$ python3 -q
>>> import numpy as np
>>> from numpy import linalg as LA
>>> np.set_printoptions(suppress=True, linewidth=100)
>>> M = np.load("case7.npy")
>>> M
array([[ 1.1871,  0.9674,  1.2673,  2.0492,  0.813 , -2.3567, -0.2284, -0.2067, -0.7761,  3.8653,
         0.0252],
       [ 1.6331, -0.3063,  1.8001,  2.2012,  0.8574, -3.8532, -1.1897, -1.1123,  1.1239,  2.801 ,
        -1.014 ],
       [ 1.9061,  0.1843,  2.0026,  1.9409,  0.6922, -3.526 , -0.6552, -0.6436,  1.2676,  2.6651,
        -0.4357],
       [ 1.3278, -0.0222,  1.0728,  0.8222, -0.1358, -0.0592,  2.1586, -0.7011,  0.9063,  1.1675,
         0.2451],
       [-1.2671,  0.3056, -0.002 , -0.1234,  0.0576, -1.5874, -3.6112, -1.2076,  0.3367, -0.1212,
         0.0963]])
>>> W1 = np.array([[1, 2, 0, 3, 3],
...     [1, 3, 2, 0, 0],
...     [3, 1, 0, 0, 1],
...     [3, 2, 3, 3, 1],
...     [2, 2, 2, 3, 2],
...     [0, 2, 3, 3, 3],
...     [0, 1, 0, 3, 3],
...     [1, 2, 3, 1, 3],
...     [1, 0, 1, 3, 3],
...     [0, 0, 0, 2, 3],
...     [0, 2, 2, 2, 1]])
>>> coef = np.array([4, 7, 1, 9, 4])
>>> H = np.maximum(M @ W1 + coef, 0)
>>> print((H > 0).mean(axis=0))
[1.  0.8 0.4 0.8 0.8]
>>> (H > 0).astype(int)
array([[1, 1, 1, 1, 1],
       [1, 1, 0, 1, 1],
       [1, 1, 0, 1, 1],
       [1, 1, 1, 1, 1],
       [1, 0, 0, 0, 0]])
>>> LA.matrix_rank(H)
np.int64(5)
>>> basis = np.array([[8, -7], [-2, 9], [8, -5], [4, -4], [4, -9]])
>>> W1 @ basis
array([[ 28, -28],
       [ 18,  10],
       [ 26, -21],
       [ 60, -39],
       [ 48, -36],
       [ 44, -36],
       [ 22, -30],
       [ 44, -35],
       [ 40, -51],
       [ 20, -35],
       [ 24,  -9]])
>>> (H @ basis).round(6).argmax(axis=1)
array([0, 0, 0, 0, 0])
>>> u, g = M[1], M[0]
>>> round(float(u @ u), 4)
39.2183
>>> round(u @ g, 4)
np.float64(28.6427)
>>> p = (u @ g) / (u @ u) * u
>>> np.round(g - p, 4)
array([-0.0056,  1.1911, -0.0474,  0.4416,  0.1868,  0.4575,  0.6405,  0.6057, -1.5969,  1.8196,
        0.7658])
>>> np.round(LA.norm(u + g) ** 2 + LA.norm(u - g) ** 2, 4)
np.float64(138.4441)
>>> round((g - p) @ u, 4)
np.float64(-0.0)
>>> A = np.load("sample18.npy")
>>> A
array([[-1,  0,  1,  2,  3,  4,  5,  6,  7,  8,  9],
       [10, 11, 12, 13, 14, 15, 16, 17, 18, 19, 20],
       [21, 22, 23, 24, 25, 26, 27, 28, 29, 30, 31],
       [32, 33, 34, 35, 36, 37, 38, 39, 40, 41, 42],
       [43, 44, 45, 46, 47, 48, 49, 50, 51, 52, 53],
       [54, 55, 56, 57, 58, 59, 60, 61, 62, 63, 64],
       [65, 66, 67, 68, 69, 70, 71, 72, 73, 74, 75],
       [76, 77, 78, 79, 80, 81, 82, 83, 84, 85, 86]])
>>> # rows and columns are dependent
>>> def softmax(z):
...     e = np.exp(z - z.max(axis=-1, keepdims=True))
...     return e / e.sum(axis=-1, keepdims=True)
... 
>>> np.round(softmax(M[0]), 4)
array([0.0466, 0.0374, 0.0505, 0.1103, 0.032 , 0.0013, 0.0113, 0.0116, 0.0065, 0.678 , 0.0146])
>>> S = M @ M.T / np.sqrt(11)
>>> softmax(S).round(6).argmax(axis=1)
array([0, 1, 1, 3, 4])
>>> r = LA.matrix_rank(A)
>>> r
np.int64(2)
>>> N = LA.svd(A)[2][r:].T
>>> [int(LA.matrix_rank(np.delete(A, i, axis=0))) for i in range(8)]
[2, 2, 2, 2, 2, 2, 2, 2]
>>> [int(LA.matrix_rank(A[:, :j + 1])) for j in range(11)]
[1, 2, 2, 2, 2, 2, 2, 2, 2, 2, 2]
>>> [int(LA.matrix_rank(A[:i])) for i in range(1, len(A) + 1)]
[1, 2, 2, 2, 2, 2, 2, 2]
>>> print(LA.matrix_rank(A.T @ A), LA.matrix_rank(A @ A.T))
2 2
>>> np.allclose(A @ N, 0)
True
>>> K = np.load("w.npy")
>>> K
array([[ 0,  0, -2,  2, -2],
       [ 0,  0,  0, -2,  2],
       [-2,  0,  0,  0, -2],
       [ 2, -2,  0,  0,  0],
       [-2,  2, -2,  0,  0]])
>>> # equal to its transpose
>>> rng = np.random.default_rng(72)
>>> lab = rng.permutation(5)
>>> lab
array([4, 3, 2, 1, 0])
>>> B = K[lab][:, lab]
>>> round(float(LA.det(B)), 4), round(LA.det(K[lab]), 4)
(0.0, np.float64(0.0))
>>> np.allclose(B, K)
True
>>> print(np.round(np.sort(np.abs(LA.eigvals(B))), 4) + 0)
[0.     1.3778 2.3402 4.     4.9624]
>>> U, sv, VT = LA.svd(K)
>>> sv.round(4) + 0
array([4.9624, 4.    , 2.3402, 1.3778, 0.    ])
>>> B = U[:, :4] @ np.diag(sv[:4]) @ VT[:4]
>>> print(LA.matrix_rank(B))
4
>>> round(LA.norm(K - B) / LA.norm(K), 4)
np.float64(0.0)
>>> U, sv, VT = LA.svd(K)
>>> V = VT[:(sv > 1e-8).sum()]
>>> x = K[3] + 3 * K[0] + rng.integers(2) * np.eye(5)[3]
>>> x
array([ 2., -2., -6.,  6., -6.])
>>> np.allclose(V.T @ V @ x, x)
True
>>> print(LA.matrix_rank(np.vstack([K, x])))
4
>>> np.round(np.diag(V.T @ V), 4)
array([0.75, 0.75, 1.  , 0.75, 0.75])
>>> round(LA.norm(x - V.T @ V @ x), 4)
np.float64(0.0)
>>> evals, V = LA.eigvalsh(K)
Traceback (most recent call last):
  File "<python-input-59>", line 1, in <module>
    evals, V = LA.eigvalsh(K)
    ^^^^^^^^
ValueError: too many values to unpack (expected 2)
>>> evals, V = LA.eigh(K)
>>> print((evals > 1e-8).sum(), (evals < -1e-8).sum())
2 2
>>> evals.round(4) + 0
array([-4.9624, -1.3778,  0.    ,  2.3402,  4.    ])
>>> np.round(V.T @ V, 4) + 0
array([[1., 0., 0., 0., 0.],
       [0., 1., 0., 0., 0.],
       [0., 0., 1., 0., 0.],
       [0., 0., 0., 1., 0.],
       [0., 0., 0., 0., 1.]])
>>> np.round(LA.svd(K, compute_uv=False), 4) + 0
array([4.9624, 4.    , 2.3402, 1.3778, 0.    ])
>>> print(np.round(V.T @ K @ V, 4) + 0)
[[-4.9624  0.      0.      0.      0.    ]
 [ 0.     -1.3778  0.      0.      0.    ]
 [ 0.      0.      0.      0.      0.    ]
 [ 0.      0.      0.      2.3402  0.    ]
 [ 0.      0.      0.      0.      4.    ]]
>>> np.round(LA.eigvalsh(K @ K), 4) + 0
array([ 0.    ,  1.8983,  5.4764, 16.    , 24.6253])
>>> np.round(V @ np.diag(evals) @ V.T, 4) + 0
array([[ 0.,  0., -2.,  2., -2.],
       [ 0.,  0.,  0., -2.,  2.],
       [-2.,  0.,  0.,  0., -2.],
       [ 2., -2.,  0.,  0.,  0.],
       [-2.,  2., -2.,  0.,  0.]])
>>> [round(float(x), 4) for x in LA.svd(K, compute_uv=False)[:3]]
[4.9624, 4.0, 2.3402]
>>> np.argsort(-LA.norm(K, axis=0).round(6), kind="stable")[:3]
array([0, 4, 1])
>>> round(float(LA.norm(K, 2) / LA.norm(K)), 4)
0.7163
>>> LA.matrix_rank(K, rtol=0.1)
np.int64(4)
>>> J = np.array([[1.2, -0.2, 0.0, -0.8, -0.9],
...     [1.4, -1.3, -1.0, -0.5, 0.6],
...     [-0.5, -0.6, 1.3, 1.3, -0.8],
...     [-0.3, 1.5, 0.3, 0.1, 0.3]])
>>> J[0] = J[1] + 0.1 * rng.normal(size=5)
>>> J.round(4)
array([[ 1.2313, -1.4397, -1.0958, -0.3997,  0.7113],
       [ 1.4   , -1.3   , -1.    , -0.5   ,  0.6   ],
       [-0.5   , -0.6   ,  1.3   ,  1.3   , -0.8   ],
       [-0.3   ,  1.5   ,  0.3   ,  0.1   ,  0.3   ]])
>>> B = np.array([[1, -2], [-2, 0]])
>>> basis = np.kron(B, J)
>>> basis.round(4)
array([[ 1.2313, -1.4397, -1.0958, -0.3997,  0.7113, -2.4626,  2.8794,  2.1915,  0.7994, -1.4226],
       [ 1.4   , -1.3   , -1.    , -0.5   ,  0.6   , -2.8   ,  2.6   ,  2.    ,  1.    , -1.2   ],
       [-0.5   , -0.6   ,  1.3   ,  1.3   , -0.8   ,  1.    ,  1.2   , -2.6   , -2.6   ,  1.6   ],
       [-0.3   ,  1.5   ,  0.3   ,  0.1   ,  0.3   ,  0.6   , -3.    , -0.6   , -0.2   , -0.6   ],
       [-2.4626,  2.8794,  2.1915,  0.7994, -1.4226,  0.    , -0.    , -0.    , -0.    ,  0.    ],
       [-2.8   ,  2.6   ,  2.    ,  1.    , -1.2   ,  0.    , -0.    , -0.    , -0.    ,  0.    ],
       [ 1.    ,  1.2   , -2.6   , -2.6   ,  1.6   , -0.    , -0.    ,  0.    ,  0.    , -0.    ],
       [ 0.6   , -3.    , -0.6   , -0.2   , -0.6   , -0.    ,  0.    ,  0.    ,  0.    ,  0.    ]])
>>> print(basis.shape)
(8, 10)
>>> np.round(LA.norm(basis, 2), 4), round(float(LA.norm(B, 2) * LA.norm(J, 2)), 4)
(np.float64(9.2724), 9.2724)
>>> LA.matrix_rank(basis)
np.int64(8)
>>> np.allclose(K[:-1].T @ LA.lstsq(K[:-1].T, K[-1])[0], K[-1])
True
>>> np.unique(K.round(6), axis=0).shape
(5, 5)
>>> np.abs(np.diag(LA.qr(K)[1])) > 1e-9
array([ True,  True,  True,  True, False])
